% ipython --no-banner

In [1]: import numpy as np

In [2]: import numpy.linalg as la

In [3]: np.set_printoptions(precision=3, suppress=True, linewidth=140)

In [4]: F = np.load("x.npy")

In [5]: print(F)
[[ 6  2  6  2  6  2]
 [ 2  2  2  2  2  2]
 [-4 -2 -4 -2 -4 -2]
 [ 6  2  6  2  6  2]
 [ 2  2  2  2  2  2]
 [-4 -2 -4 -2 -4 -2]]

In [6]: U, sigma, VT = la.svd(F)

In [7]: print(np.argmax(sigma[:-1] / (sigma[1:] + 1e-6)) + 1)
2

In [8]: other = U[:, :2] @ np.diag(sigma[:2]) @ VT[:2]

In [9]: print(other)
[[ 6.  2.  6.  2.  6.  2.]
 [ 2.  2.  2.  2.  2.  2.]
 [-4. -2. -4. -2. -4. -2.]
 [ 6.  2.  6.  2.  6.  2.]
 [ 2.  2.  2.  2.  2.  2.]
 [-4. -2. -4. -2. -4. -2.]]

In [10]: print(round(float(la.norm(F - other, 2)), 3), np.round(sigma[2], 3))
0.0 0.0

In [11]: print(la.matrix_rank(other))
2

In [12]: X = np.load("run17.npy")

In [13]: print(X)
[[ 0.986 -0.099 -0.042  0.07  -0.099 -0.042]
 [-0.099  0.31  -0.296  0.493 -0.69  -0.296]
 [-0.042 -0.296  0.873  0.211 -0.296 -0.127]
 [ 0.07   0.493  0.211  0.648  0.493  0.211]
 [-0.099 -0.69  -0.296  0.493  0.31  -0.296]
 [-0.042 -0.296 -0.127  0.211 -0.296  0.873]]

In [14]: print([round(float(la.det(X[:i, :i])), 2) + 0 for i in range(1, 7)])
[0.99, 0.3, 0.17, -0.18, -0.87, -1.0]

In [15]: print(round(la.eigvalsh(X).min(), 3))
-1.0

In [16]: print(np.all(la.eigvalsh(X) > 0))
False

In [17]: U, sigma, VT = la.svd(F)

In [18]: vecs = VT[:(sigma > 1e-8).sum()]

In [19]: rng = np.random.default_rng(762)

In [20]: vec = F[0] + 3 * F[3] + rng.integers(2) * np.eye(6)[1]

In [21]: print(vec)
[24.  8. 24.  8. 24.  8.]

In [22]: print(np.diag(vecs.T @ vecs))
[0.333 0.333 0.333 0.333 0.333 0.333]

In [23]: print(np.round(vecs.T @ vecs, 3) + 0)
[[0.333 0.    0.333 0.    0.333 0.   ]
 [0.    0.333 0.    0.333 0.    0.333]
 [0.333 0.    0.333 0.    0.333 0.   ]
 [0.    0.333 0.    0.333 0.    0.333]
 [0.333 0.    0.333 0.    0.333 0.   ]
 [0.    0.333 0.    0.333 0.    0.333]]

In [24]: print(np.allclose(vecs.T @ vecs @ vec, vec))
True
